>>> import numpy as np
>>> import numpy.linalg as la
>>> np.set_printoptions(suppress=True, linewidth=140)
>>> rnd = lambda a: np.round(a, 2) + 0
>>> K = np.load("dump.npy")
>>> print(rnd(K))
[[ 0.56  0.01 -0.03  0.3   0.22  0.14  0.22 -0.12  0.03 -0.16]
 [ 0.01  0.91  0.14  0.07 -0.04  0.03 -0.12  0.06  0.18 -0.05]
 [-0.03  0.14  0.78 -0.1   0.06 -0.05  0.19 -0.09 -0.29  0.08]
 [ 0.3   0.07 -0.1   0.72 -0.13 -0.13 -0.05  0.03 -0.18  0.16]
 [ 0.22 -0.04  0.06 -0.13  0.88 -0.06 -0.15  0.08  0.05  0.06]
 [ 0.14  0.03 -0.05 -0.13 -0.06  0.94 -0.02  0.01 -0.08  0.07]
 [ 0.22 -0.12  0.19 -0.05 -0.15 -0.02  0.75  0.13  0.22  0.01]
 [-0.12  0.06 -0.09  0.03  0.08  0.01  0.13  0.94 -0.11 -0.01]
 [ 0.03  0.18 -0.29 -0.18  0.05 -0.08  0.22 -0.11  0.62  0.13]
 [-0.16 -0.05  0.08  0.16  0.06  0.07  0.01 -0.01  0.13  0.91]]
>>> # equal to its transpose
>>> print(rnd(np.trace(la.pinv(K) @ K)))
8.0
>>> O, _ = la.qr(np.array([[1.1, -2.3, 0.0], [0.2, 0.8, 0.8], [2.4, -0.7, -1.6]]))
>>> evecs, _ = la.qr(np.array([[-0.7, 0.4, -0.2, -0.2, -0.8, -1.3, -1.7],
...     [-0.5, -0.2, 0.6, 0.7, 0.2, -1.8, -1.3],
...     [-0.4, -1.2, 0.1, -1.5, -0.6, 0.2, 1.6],
...     [-0.4, -3.0, -1.0, 1.4, -0.9, 1.7, -0.1],
...     [-0.5, 0.7, -0.8, -0.2, 1.3, 0.3, -1.0],
...     [-0.1, -0.3, -1.5, -1.1, -1.1, -1.5, -1.0],
...     [1.8, 1.2, -0.2, -0.7, 0.2, 0.4, -2.1]]))
>>> sigma = 3 * 0.2 ** np.arange(3)
>>> M = O[:, :3] * sigma @ evecs[:3]
>>> print(rnd(M))
[[ 0.3   0.32 -0.35 -0.15 -0.72 -0.72 -0.65]
 [ 0.16  0.05  0.06 -0.05 -0.11  0.18 -0.24]
 [ 0.93  0.8  -0.39 -0.01 -1.62 -0.45 -1.72]]
>>> r0, v = M[0], M[1]
>>> print(rnd(r0 @ r0))
1.8
>>> p = (r0 @ v) / (r0 @ r0) * r0
>>> print(rnd((v - p) @ r0))
0.0
>>> print(rnd(p))
[ 0.03  0.03 -0.03 -0.01 -0.06 -0.06 -0.06]
>>> print(rnd(la.norm(r0 + v) ** 2 + la.norm(r0 - v) ** 2))
3.87
>>> print(rnd(np.outer(r0, v)))
[[ 0.05  0.01  0.02 -0.02 -0.03  0.06 -0.07]
 [ 0.05  0.02  0.02 -0.02 -0.04  0.06 -0.08]
 [-0.06 -0.02 -0.02  0.02  0.04 -0.06  0.08]
 [-0.02 -0.01 -0.01  0.01  0.02 -0.03  0.04]
 [-0.11 -0.04 -0.05  0.04  0.08 -0.13  0.17]
 [-0.11 -0.03 -0.05  0.04  0.08 -0.13  0.17]
 [-0.1  -0.03 -0.04  0.03  0.07 -0.12  0.16]]
>>> print(la.matrix_rank(np.outer(r0, v)))
1
>>> U, sigma, Vt = la.svd(M, full_matrices=False)
>>> print(np.abs(U[:, 0]).round(6).argmax())
2
>>> print(rnd(U.T @ U))
[[1. 0. 0.]
 [0. 1. 0.]
 [0. 0. 1.]]
>>> print(rnd(sigma))
[3.   0.6  0.12]
>>> print(rnd(U.T @ M @ Vt.T))
[[3.   0.   0.  ]
 [0.   0.6  0.  ]
 [0.   0.   0.12]]
>>> print((sigma > 1e-8).sum())
3
>>> print(rnd(np.abs(Vt[0])))
[0.33 0.29 0.16 0.02 0.59 0.23 0.62]
>>> W = np.array([[-2, -2, 1, 0],
...     [2, -1, -1, 0],
...     [0, 2, 0, -3],
...     [3, -3, 1, -2],
...     [2, -3, -2, -1],
...     [2, 1, -2, 1],
...     [2, -3, 0, 3]])
>>> coef = np.array([2, 5, 5, 0])
>>> H = np.maximum(M @ W + coef, 0)
>>> print(la.matrix_rank(H))
3
>>> W2 = np.array([[1, 1, 2], [0, 2, 0], [2, 2, 0], [1, 1, 2]])
>>> print(rnd(H @ W2))
[[15.41 29.92  0.  ]
 [11.13 23.43  2.59]
 [18.54 40.83  0.  ]]
>>> print((H @ W2).round(6).argmax(axis=1))
[1 1 1]
>>> print(W @ W2)
[[ 0 -4 -4]
 [ 0 -2  4]
 [-3  1 -6]
 [ 3 -3  2]
 [-3 -9  2]
 [-1  1  6]
 [ 5 -1 10]]
>>> other = M / la.norm(M, axis=1, keepdims=True)
>>> C2 = other @ other.T
>>> print(rnd(la.norm(other, axis=1)))
[1. 1. 1.]
>>> print(rnd(np.degrees(np.arccos(np.clip(C2[2, 1], -1, 1)))))
48.47
>>> print(rnd(C2[2]))
[0.9  0.66 1.  ]
>>> print(np.argwhere(np.triu(np.abs(C2) > 0.95, 1)))
[]
>>> print((C2 - 2 * np.eye(3)).round(6).argmax(axis=1))
[2 2 0]
>>> other = M / np.sqrt((M ** 2).mean(axis=1, keepdims=True))
>>> print(rnd(la.norm(other, axis=1)))
[2.65 2.65 2.65]
>>> print(la.matrix_rank(other) == la.matrix_rank(M))
True
>>> J = np.load("block8.npy")
>>> print(J)
[[ 0.02  0.12  0.24 -0.96  0.44]
 [-0.23  0.57  0.09 -0.66 -0.26]
 [-0.02 -0.25 -0.43  1.74 -0.76]
 [ 0.6  -1.21  0.17  0.06  1.36]
 [-0.19  0.03 -0.57  2.1  -1.3 ]
 [-0.33  0.75  0.03 -0.54 -0.54]
 [-0.62  1.61  0.35 -2.22 -0.52]
 [ 0.6  -1.21  0.17  0.06  1.36]]
>>> # row 7 repeats row 3
>>> U, sigma, Vt = la.svd(J)
>>> print(np.argmax(sigma[:-1] / (sigma[1:] + 1e-6)) + 1)
2
>>> other = U[:, :2] @ np.diag(sigma[:2]) @ Vt[:2]
>>> print(la.matrix_rank(other))
2
>>> print(rnd(other))
[[ 0.02  0.12  0.24 -0.96  0.44]
 [-0.23  0.57  0.09 -0.66 -0.26]
 [-0.02 -0.25 -0.43  1.74 -0.76]
 [ 0.6  -1.21  0.17  0.06  1.36]
 [-0.19  0.03 -0.57  2.1  -1.3 ]
 [-0.33  0.75  0.03 -0.54 -0.54]
 [-0.62  1.61  0.35 -2.22 -0.52]
 [ 0.6  -1.21  0.17  0.06  1.36]]
>>> print(rnd(np.abs(J - other).max()))
0.0
>>> F = np.diag(np.array([-1, 0, -2, -1, 2, 3, 3]))
>>> print(F)
[[-1  0  0  0  0  0  0]
 [ 0  0  0  0  0  0  0]
 [ 0  0 -2  0  0  0  0]
 [ 0  0  0 -1  0  0  0]
 [ 0  0  0  0  2  0  0]
 [ 0  0  0  0  0  3  0]
 [ 0  0  0  0  0  0  3]]
>>> # symmetric, so the eigenvalues are real
>>> rank = la.matrix_rank(J)
>>> print(rank)
2
>>> N = la.svd(J)[2][rank:].T
>>> print(rnd(J @ N))
[[0. 0. 0.]
 [0. 0. 0.]
 [0. 0. 0.]
 [0. 0. 0.]
 [0. 0. 0.]
 [0. 0. 0.]
 [0. 0. 0.]
 [0. 0. 0.]]
>>> print(la.matrix_rank(J.T @ J), la.matrix_rank(J @ J.T))
2 2
>>> print([int(la.matrix_rank(np.delete(J, i, axis=0))) for i in range(8)])
[2, 2, 2, 2, 2, 2, 2, 2]
>>> print(np.all(la.eigvalsh(F) > 0))
False
>>> print(rnd(la.eigvalsh(F).min()))
-2.0
>>> X = np.loadtxt("out10.csv", delimiter=",")
>>> print(rnd(X))
[[ 8.86  6.33  3.16  8.71  1.86 -2.04  1.22]
 [ 8.46  8.56  2.08  7.36  2.73  2.23  2.09]
 [ 5.04  6.32 -6.66 13.19  7.37  5.32  0.88]
 [ 8.47  8.26  2.2   7.63  2.56  1.51  1.95]
 [11.22  9.05  9.13  3.72 -1.14 -2.24  2.53]
 [ 8.43 13.02  5.28  5.16 -1.05  0.75  3.21]
 [ 7.5   7.88 -0.04  9.18  3.59  2.16  1.66]
 [ 9.41  8.6   5.56  6.63  0.02 -2.14  1.98]
 [ 6.72  2.95 -2.6  13.82  4.94 -2.34 -0.27]
 [ 7.77  7.34  1.68  9.7   1.81 -1.73  1.26]
 [ 6.44  6.61  0.68 12.81  0.53 -6.28  0.37]]
>>> # looks like rank 4
>>> other = X / np.sqrt((X ** 2).mean(axis=1, keepdims=True))
>>> print(rnd(other[2]))
[ 0.7   0.87 -0.92  1.82  1.02  0.73  0.12]
>>> print(la.matrix_rank(X - X.mean(axis=1, keepdims=True)))
4
>>> print(rnd(la.norm(X, axis=1)))
[14.61 14.84 19.16 14.69 17.83 17.52 14.93 15.68 16.78 14.8  17.02]
>>> print(rnd(la.norm(X[3], 1)), rnd(la.norm(X[3], np.inf)))
32.59 8.47
>>> print(rnd(X[3] @ X[0]))
204.83
>>> print(la.norm(X, axis=1).argmax())
2
>>> print(rnd(la.norm(X, 1)), rnd(la.norm(X, np.inf)))
97.92 44.78
>>> print(np.allclose(X[:-1].T @ la.lstsq(X[:-1].T, X[-1])[0], X[-1]))
True
>>> print(la.lstsq(X[:-1].T, X[-1])[2])
4
>>> U, sigma, Vt = la.svd(X)
>>> evecs = Vt[:(sigma > 1e-8).sum()]
>>> rng = np.random.default_rng(670547)
>>> x0 = X[6] + 4 * X[10] + rng.integers(2) * np.eye(7)[2]
>>> print(rnd(x0))
[ 33.28  34.3    2.66  60.41   5.7  -22.96   3.15]
>>> print(rnd(la.norm(x0 - evecs.T @ evecs @ x0)))
0.0
>>> W = np.array([[-7, 6, 0, -9, 1, 1],
...     [-7, 5, -5, -3, -8, -4],
...     [3, -8, -6, -6, -8, 7],
...     [9, 8, -8, 9, -3, 0],
...     [1, -9, -2, 3, -7, 3],
...     [5, 1, -7, -2, -5, 8],
...     [1, 9, -8, 6, 7, -7]])
>>> coef = np.array([2, 5, 6, 5, 6, 8])
>>> H = np.maximum(X @ W + coef, 0)
>>> print(rnd((H > 0).mean(axis=0)))
[0.18 1.   0.   0.45 0.   0.36]
>>> print((H > 0).astype(int))
[[0 1 0 0 0 0]
 [0 1 0 0 0 1]
 [1 1 0 1 0 0]
 [0 1 0 0 0 1]
 [0 1 0 0 0 1]
 [0 1 0 0 0 0]
 [0 1 0 1 0 1]
 [0 1 0 0 0 0]
 [1 1 0 1 0 0]
 [0 1 0 1 0 0]
 [0 1 0 1 0 0]]
>>> W2 = np.array([[1, -9], [-2, 0], [-3, -2], [0, -3], [7, 3], [7, 0]])
>>> print((H @ W2).round(6).argmax(axis=1))
[1 1 0 1 1 1 1 1 0 1 1]
>>> feats = np.load("w.npy")
>>> print(feats)
[[1 2 1]
 [4 5 4]
 [2 3 2]
 [1 2 1]
 [4 5 4]
 [1 2 1]
 [1 2 1]
 [4 5 4]]
>>> print(np.abs(feats).max())
5
>>> print(feats.shape)
(8, 3)
>>> print(feats.sum(axis=1))
[ 4 13  7  4 13  4  4 13]
>>> print(la.matrix_rank(feats))
2
>>> print(feats - feats[0])
[[0 0 0]
 [3 3 3]
 [1 1 1]
 [0 0 0]
 [3 3 3]
 [0 0 0]
 [0 0 0]
 [3 3 3]]
>>> C2 = feats.T @ feats
>>> print(np.trace(C2), (feats ** 2).sum())
212 212
>>> print(np.allclose(C2, C2.T))
True
>>> print(rnd(la.svd(feats, compute_uv=False) ** 2))
[210.82   1.18   0.  ]
>>> print(la.cond(feats) > 100)
True
>>> print([round(float(x), 2) for x in la.svd(feats, compute_uv=False)[:3]])
[14.52, 1.08, 0.0]
>>> A = np.loadtxt("data.csv", delimiter=",")
>>> print(A)
[[-0.07  0.5   1.61  3.54  1.44  0.62 -0.7  -0.08]
 [ 0.4   0.4   1.73  2.94  0.94  1.96 -1.19  0.21]
 [ 0.39 -1.59 -1.04 -0.68  0.56 -0.34  0.39 -0.45]
 [ 0.99 -0.91  0.48 -2.67 -1.27 -2.45  1.81 -0.33]
 [-1.29  4.03 -0.65  2.12 -1.87  3.01 -1.64  3.57]
 [-0.36  0.55  2.24  3.38  1.61  0.83 -0.95 -0.4 ]
 [-1.88  4.57 -1.13  0.15 -2.68  1.6   0.87  4.18]
 [-1.97 -0.56 -0.76 -1.79  3.02 -3.1   3.45 -1.12]
 [ 1.11  0.87 -3.82 -4.28 -1.17 -2.83  1.91  1.79]
 [ 0.14  0.57 -1.19 -4.89 -0.67 -2.64  1.93 -1.23]
 [-2.29  2.75 -1.51 -1.43  0.27  1.1  -1.23  0.53]
 [ 0.45 -2.09 -0.65 -1.83  0.82 -0.68 -0.24 -1.91]
 [ 0.71 -0.98 -1.35 -2.41 -0.28 -1.76 -0.06 -1.71]
 [-0.51  0.86 -1.18 -2.81 -0.8  -1.14 -0.1  -0.63]
 [ 0.71 -1.53  3.07  4.44  2.1   0.16  0.99 -1.98]
 [ 1.18 -3.05 -2.07 -3.97 -0.92 -1.23 -0.28 -1.68]
 [ 0.07 -0.56  0.79  1.73  2.34  0.86 -1.5  -1.37]
 [-0.83  1.62 -3.32 -3.09 -1.69 -0.31 -0.26  1.43]
 [ 0.29 -2.03  1.89  1.51  1.12 -0.47  2.13 -0.73]
 [ 0.54 -0.34 -2.14 -3.52 -0.07 -1.76  0.72 -1.5 ]
 [-1.71  1.39  0.19  1.61  0.71  2.3  -0.63  1.61]]
>>> W2 = A[[14, 1]].astype(float)
>>> for _ in range(4):
...     lab = la.norm(A[:, None] - W2, axis=-1).argmin(axis=1)
...     W2 = np.array([A[lab == j].mean(axis=0) for j in range(2)])
... 
>>> print(lab)
[0 0 1 1 0 0 1 1 1 1 1 1 1 1 0 1 0 1 0 1 0]
>>> print(np.abs(W2[1] - W2[0]).argmax())
3
>>> print(np.bincount(lab))
[ 8 13]
>>> print(rnd(W2[1] - W2[0]))
[ 0.09 -0.21 -2.87 -5.21 -1.42 -2.35  1.12 -0.31]
>>> Xs = A - A.mean(axis=0)
>>> U, sigma, Vt = la.svd(Xs, full_matrices=False)
>>> print(rnd(Vt[0] * np.sign(Vt[0, np.abs(Vt[0]).argmax()])))
[-0.08  0.13  0.39  0.77  0.17  0.4  -0.19  0.11]
>>> print(rnd(sigma))
[16.59 13.36  6.28  5.01  3.25  2.56  1.32  1.16]
>>> print(la.matrix_rank(Xs))
8
>>> print(np.abs(U[:, 0]).argmax())
8
>>> print(rnd((sigma ** 2).sum() ** 2 / (sigma ** 4).sum()))
2.64
>>> x0 = np.array([8, 6, 2, 3, 8, -7, 1, -9])
>>> target = A @ x0
>>> print(rnd(la.lstsq(A, target)[0]))
[ 8.  6.  2.  3.  8. -7.  1. -9.]
>>> target = target + 0.1 * rng.normal(size=21)
>>> print(rnd(target))
[ 23.48   8.66   0.7    7.15 -50.93  24.75 -58.91  33.34 -10.1   13.54 -20.59  12.45  15.38  -2.32  50.2   -8.72  27.43 -37.29  19.49
  13.17 -25.69]
>>> coef, *_ = la.lstsq(A, target)
>>> print([round(float(la.norm(la.solve(A.T @ A + lam * np.eye(8), A.T @ target))), 2) for lam in (0, 1, 10, 100)])
[17.48, 15.75, 10.7, 5.75]
>>> print(coef.round())
[ 8.  6.  2.  3.  8. -7.  1. -9.]
>>> print(rnd(la.norm(target - A @ coef)))
0.39
>>> print(rnd(A.T @ (target - A @ coef)))
[0. 0. 0. 0. 0. 0. 0. 0.]
>>> r0, v = X[7], X[10]
>>> print(rnd(r0 @ r0))
245.92
>>> print(rnd(r0 @ v))
220.35
>>> p = (r0 @ v) / (r0 @ r0) * r0
>>> print(rnd(la.norm(r0 + v) ** 2 + la.norm(r0 - v) ** 2))
1070.87
>>> print(la.matrix_rank(np.outer(r0, v)))
1
>>> E = np.load("mat.npy")
>>> print(rnd(E))
[[ 0.03  0.09 -0.07 -0.05 -0.01  0.1  -0.06 -0.01]
 [ 0.09  0.26 -0.2  -0.15 -0.02  0.3  -0.17 -0.02]
 [-0.07 -0.2   0.15  0.11  0.02 -0.23  0.13  0.02]
 [-0.05 -0.15  0.11  0.09  0.01 -0.18  0.1   0.01]
 [-0.01 -0.02  0.02  0.01  0.   -0.03  0.01  0.  ]
 [ 0.1   0.3  -0.23 -0.18 -0.03  0.36 -0.2  -0.03]
 [-0.06 -0.17  0.13  0.1   0.01 -0.2   0.12  0.01]
 [-0.01 -0.02  0.02  0.01  0.   -0.03  0.01  0.  ]]
>>> w, evecs = la.eigh(E)
>>> x0 = np.array([2, -2, -2, 1, 0, 0, 1, -1])
>>> print(rnd(la.eigvalsh(E[1:, 1:])))
[0.   0.   0.   0.   0.   0.   0.97]
>>> print(rnd(np.abs(E).sum(axis=1).max()), rnd(np.abs(w).max()))
1.42 1.0
>>> print(rnd(evecs * np.maximum(w, 0) @ evecs.T))
[[ 0.03  0.09 -0.07 -0.05 -0.01  0.1  -0.06 -0.01]
 [ 0.09  0.26 -0.2  -0.15 -0.02  0.3  -0.17 -0.02]
 [-0.07 -0.2   0.15  0.11  0.02 -0.23  0.13  0.02]
 [-0.05 -0.15  0.11  0.09  0.01 -0.18  0.1   0.01]
 [-0.01 -0.02  0.02  0.01  0.   -0.03  0.01  0.  ]
 [ 0.1   0.3  -0.23 -0.18 -0.03  0.36 -0.2  -0.03]
 [-0.06 -0.17  0.13  0.1   0.01 -0.2   0.12  0.01]
 [-0.01 -0.02  0.02  0.01  0.   -0.03  0.01  0.  ]]
>>> print(rnd(x0 @ E @ x0 / (x0 @ x0)), rnd(w[0]), rnd(w[-1]))
0.02 0.0 1.0
>>> rank = la.matrix_rank(E)
>>> print(rank)
1
>>> N = la.svd(E)[2][rank:].T
>>> print(np.allclose(E @ N, 0))
True
>>> print([int(la.matrix_rank(E[:i])) for i in range(1, len(E) + 1)])
[1, 1, 1, 1, 1, 1, 1, 1]
>>> print(la.matrix_rank(E.T @ E), la.matrix_rank(E @ E.T))
1 1
>>> print([int(la.matrix_rank(E[:, :j + 1])) for j in range(8)])
[1, 1, 1, 1, 1, 1, 1, 1]
>>> print([int(la.matrix_rank(np.delete(E, i, axis=0))) for i in range(8)])
[1, 1, 1, 1, 1, 1, 1, 1]
